% python3 -q
>>> import numpy as np
>>> from numpy import linalg as LA
>>> np.set_printoptions(precision=3, suppress=True, linewidth=120)
>>> arr = np.loadtxt("w.csv", delimiter=",")
>>> arr
array([[ 2.,  2., -1.,  2., -2.,  2., -2.,  0., -1.,  2.,  2.,  0.,  0., -2.],
       [ 2.,  2.,  2., -1.,  2., -2.,  2., -2.,  0., -1.,  2.,  2.,  0.,  0.],
       [-1.,  2.,  2.,  2., -1.,  2., -2.,  2., -2.,  0., -1.,  2.,  2.,  0.],
       [ 2., -1.,  2.,  2.,  2., -1.,  2., -2.,  2., -2.,  0., -1.,  2.,  2.],
       [-2.,  2., -1.,  2.,  2.,  2., -1.,  2., -2.,  2., -2.,  0., -1.,  2.],
       [ 2., -2.,  2., -1.,  2.,  2.,  2., -1.,  2., -2.,  2., -2.,  0., -1.],
       [-2.,  2., -2.,  2., -1.,  2.,  2.,  2., -1.,  2., -2.,  2., -2.,  0.],
       [ 0., -2.,  2., -2.,  2., -1.,  2.,  2.,  2., -1.,  2., -2.,  2., -2.],
       [-1.,  0., -2.,  2., -2.,  2., -1.,  2.,  2.,  2., -1.,  2., -2.,  2.],
       [ 2., -1.,  0., -2.,  2., -2.,  2., -1.,  2.,  2.,  2., -1.,  2., -2.],
       [ 2.,  2., -1.,  0., -2.,  2., -2.,  2., -1.,  2.,  2.,  2., -1.,  2.],
       [ 0.,  2.,  2., -1.,  0., -2.,  2., -2.,  2., -1.,  2.,  2.,  2., -1.],
       [ 0.,  0.,  2.,  2., -1.,  0., -2.,  2., -2.,  2., -1.,  2.,  2.,  2.],
       [-2.,  0.,  0.,  2.,  2., -1.,  0., -2.,  2., -2.,  2., -1.,  2.,  2.]])
>>> # symmetric
>>> M2 = np.array([[1, 1],
...     [0, 0],
...     [-2, -1],
...     [0, 1],
...     [-2, 1],
...     [0, 1],
...     [-1, 1],
...     [1, -2],
...     [0, 0],
...     [2, -1],
...     [1, 1],
...     [2, -2],
...     [0, 0],
...     [-1, 1]])
>>> LA.matrix_rank(arr @ M2)
np.int64(2)
>>> np.einsum("ik,kj->ji", arr, M2)
array([[ 18.,  -6.,   4., -18.,  -1., -14.,  10., -10.,  15.,   1.,  20.,  -3.,   7., -14.],
       [  1.,   4., -11.,  15.,  -2.,  14.,  -7.,   0.,  -7.,   4.,  -5.,  -1., -12.,  13.]])
>>> arr @ M2
array([[ 18.,   1.],
       [ -6.,   4.],
       [  4., -11.],
       [-18.,  15.],
       [ -1.,  -2.],
       [-14.,  14.],
       [ 10.,  -7.],
       [-10.,   0.],
       [ 15.,  -7.],
       [  1.,   4.],
       [ 20.,  -5.],
       [ -3.,  -1.],
       [  7., -12.],
       [-14.,  13.]])
>>> M2 @ arr
Traceback (most recent call last):
  File "<python-input-10>", line 1, in <module>
    M2 @ arr
    ~~~^~~~~
ValueError: matmul: Input operand 1 has a mismatch in its core dimension 0, with gufunc signature (n?,k),(k,m?)->(n?,m?) (size 14 is different from 2)
>>> np.einsum("ij->j", arr)
array([4., 8., 7., 9., 5., 5., 4., 4., 5., 5., 9., 7., 8., 4.])
>>> f = np.array([1, 2, 0, -1, 0, 2, -1, -1, 2, 1, 0, 2, 1, -1])
>>> M2 = arr + np.outer(f, np.eye(14)[0])
>>> LA.matrix_rank(M2 - arr)
np.int64(1)
>>> def softmax(z):
...     e = np.exp(z - z.max(axis=-1, keepdims=True))
...     return e / e.sum(axis=-1, keepdims=True)
... 
>>> np.round(softmax(10 * arr[1]), 3) + 0
array([0.143, 0.143, 0.143, 0.   , 0.143, 0.   , 0.143, 0.   , 0.   , 0.   , 0.143, 0.143, 0.   , 0.   ])
>>> softmax(arr[1])
array([0.133, 0.133, 0.133, 0.007, 0.133, 0.002, 0.133, 0.002, 0.018, 0.007, 0.133, 0.133, 0.018, 0.018])
>>> S = arr @ arr.T / np.sqrt(14)
>>> softmax(S)[1] @ arr
array([ 1.789,  1.968,  1.991, -0.991,  1.791, -1.991,  1.999, -1.993,  0.229, -0.993,  1.992,  1.968,  0.227, -0.106])
>>> softmax(S).round(6).argmax(axis=1)
array([ 0,  1,  2,  3,  4,  5,  6,  7,  8,  9, 10, 11, 12, 13])
>>> F = np.array([[7, 5, 0, 0, 0, 0],
...     [9, 2, 0, 0, 0, 0],
...     [6, 5, 0, 0, 0, 0],
...     [0, 0, 7, 5, 0, 0],
...     [0, 0, 9, 2, 0, 0],
...     [0, 0, 6, 5, 0, 0],
...     [0, 0, 0, 0, 7, 5],
...     [0, 0, 0, 0, 9, 2],
...     [0, 0, 0, 0, 6, 5]])
>>> q, r_ = LA.qr(F)
>>> np.allclose(r_.T @ r_, F.T @ F)
True
>>> r_
array([[-12.884,  -6.442,   0.   ,   0.   ,   0.   ,   0.   ],
       [  0.   ,   3.536,   0.   ,   0.   ,   0.   ,   0.   ],
       [  0.   ,   0.   , -12.884,  -6.442,   0.   ,   0.   ],
       [  0.   ,   0.   ,   0.   ,  -3.536,   0.   ,   0.   ],
       [  0.   ,   0.   ,   0.   ,   0.   , -12.884,  -6.442],
       [  0.   ,   0.   ,   0.   ,   0.   ,   0.   ,  -3.536]])
>>> round(float(np.trace(q @ q.T)), 3)
6.0
>>> np.round(q.T @ q, 3) + 0
array([[1., 0., 0., 0., 0., 0.],
       [0., 1., 0., 0., 0., 0.],
       [0., 0., 1., 0., 0., 0.],
       [0., 0., 0., 1., 0., 0.],
       [0., 0., 0., 0., 1., 0.],
       [0., 0., 0., 0., 0., 1.]])
>>> q.shape, r_.shape
((9, 6), (6, 6))
>>> E = np.load("block18.npy")
>>> E
array([[ 4,  8,  3,  1,  4,  3,  6,  2,  5],
       [ 1,  2,  3,  2,  3,  0,  3,  2,  3],
       [ 1,  2,  3,  2,  3,  0,  3,  2,  3],
       [ 2,  6,  4,  5,  3,  1,  0,  3,  4],
       [ 3,  8,  5,  2,  2,  3,  3,  4,  7],
       [ 1,  4,  6,  3,  4,  0,  3,  5,  6],
       [ 1,  3,  1,  0,  0,  2,  3,  1,  3],
       [ 1,  2,  3,  2,  3,  0,  3,  2,  3],
       [ 2,  8,  8,  5,  6,  2,  2,  8,  7],
       [ 1,  5,  5,  4,  4,  1,  0,  4,  4],
       [ 5, 10,  8,  4, 11,  3,  9,  6, 10],
       [ 1,  5,  5,  3,  1,  0,  0,  5,  6],
       [ 1,  3,  3,  1,  4,  2,  3,  3,  5],
       [ 0,  1,  1,  1,  0,  0,  2,  3,  2],
       [ 1,  3,  1,  0,  0,  2,  3,  1,  3],
       [ 3,  8,  8,  5,  5,  1,  5,  8,  9],
       [ 1,  4,  5,  1,  3,  1,  0,  4,  4],
       [ 0,  0,  0,  0,  0,  0,  0,  0,  0],
       [ 1,  5,  6,  2,  3,  1,  2,  7,  6],
       [ 1,  2,  3,  2,  3,  0,  3,  2,  3],
       [ 0,  0,  0,  0,  0,  0,  0,  0,  0],
       [ 3,  7,  7,  4,  5,  1,  3,  5,  7],
       [ 1,  2,  2,  0,  2,  1,  0,  1,  1],
       [ 2,  5,  3,  0,  2,  3,  3,  2,  4],
       [ 2,  5,  6,  3,  7,  2,  6,  5,  8],
       [ 4,  8,  3,  1,  4,  3,  6,  2,  5],
       [ 3,  6,  1,  1,  2,  2,  6,  1,  4],
       [ 1,  3,  2,  2,  0,  0,  0,  2,  3],
       [ 5, 11,  6,  5,  5,  2,  9,  5, 10],
       [ 1,  2,  3,  2,  3,  0,  3,  2,  3],
       [ 2,  3,  0,  1,  2,  0,  3,  0,  1],
       [ 3,  5,  3,  3,  5,  0,  6,  2,  4],
       [ 3,  7,  3,  3,  6,  5,  6,  2,  6],
       [ 3,  9,  8,  4,  7,  4, 11,  9, 13],
       [ 4, 10,  9,  3,  9,  5,  9,  7, 12],
       [ 2,  4,  1,  2,  2,  0,  5,  3,  3],
       [ 2,  5,  3,  0,  2,  3,  3,  2,  4],
       [ 2,  6,  5,  4,  7,  3,  3,  4,  6],
       [ 3,  6,  4,  2,  5,  3,  3,  3,  6],
       [ 1,  2,  2,  0,  2,  1,  0,  1,  1],
       [ 1,  2,  2,  0,  2,  1,  0,  1,  1],
       [ 3,  6,  3,  0,  5,  5,  6,  2,  6],
       [ 1,  3,  4,  3,  3,  0,  5,  5,  5],
       [ 4, 11,  9,  5,  5,  3,  8,  9, 12],
       [ 0,  2,  3,  1,  1,  0,  0,  3,  3],
       [ 1,  1,  0,  0,  3,  2,  3,  0,  2]])
>>> # row 2 repeats row 1
>>> cen = E - E.mean(axis=0)
>>> U, s, vt = LA.svd(cen, full_matrices=False)
>>> np.abs(vt[-1])
array([0.807, 0.457, 0.051, 0.144, 0.134, 0.239, 0.059, 0.192, 0.039])
>>> np.searchsorted(np.cumsum(s ** 2) / (s ** 2).sum(), 0.9) + 1
np.int64(3)
>>> LA.matrix_rank(cen)
np.int64(9)
>>> np.round(s ** 2 / (s ** 2).sum(), 3) + 0
array([0.753, 0.121, 0.044, 0.039, 0.028, 0.008, 0.005, 0.002, 0.   ])
>>> np.round(cen.mean(axis=0), 3) + 0
array([0., 0., 0., 0., 0., 0., 0., 0., 0.])
>>> np.abs(U[:, 0]).argmax()
np.int64(33)
>>> np.abs(vt[0]).argmax()
np.int64(8)
>>> np.round((s ** 2).sum() ** 2 / (s ** 4).sum(), 3)
np.float64(1.707)
>>> (np.sign(U[:, 0]) == np.sign(U[0, 0])).astype(int)
array([1, 0, 0, 0, 1, 1, 0, 0, 1, 0, 1, 0, 0, 0, 0, 1, 0, 0, 1, 0, 0, 1, 0, 0, 1, 1, 0, 0, 1, 0, 0, 1, 1, 1, 1, 0, 0,
       1, 1, 0, 0, 1, 1, 1, 0, 0])
>>> vt[0] * np.sign(vt[0, np.abs(vt[0]).argmax()])
array([0.172, 0.437, 0.36 , 0.199, 0.328, 0.149, 0.362, 0.328, 0.492])
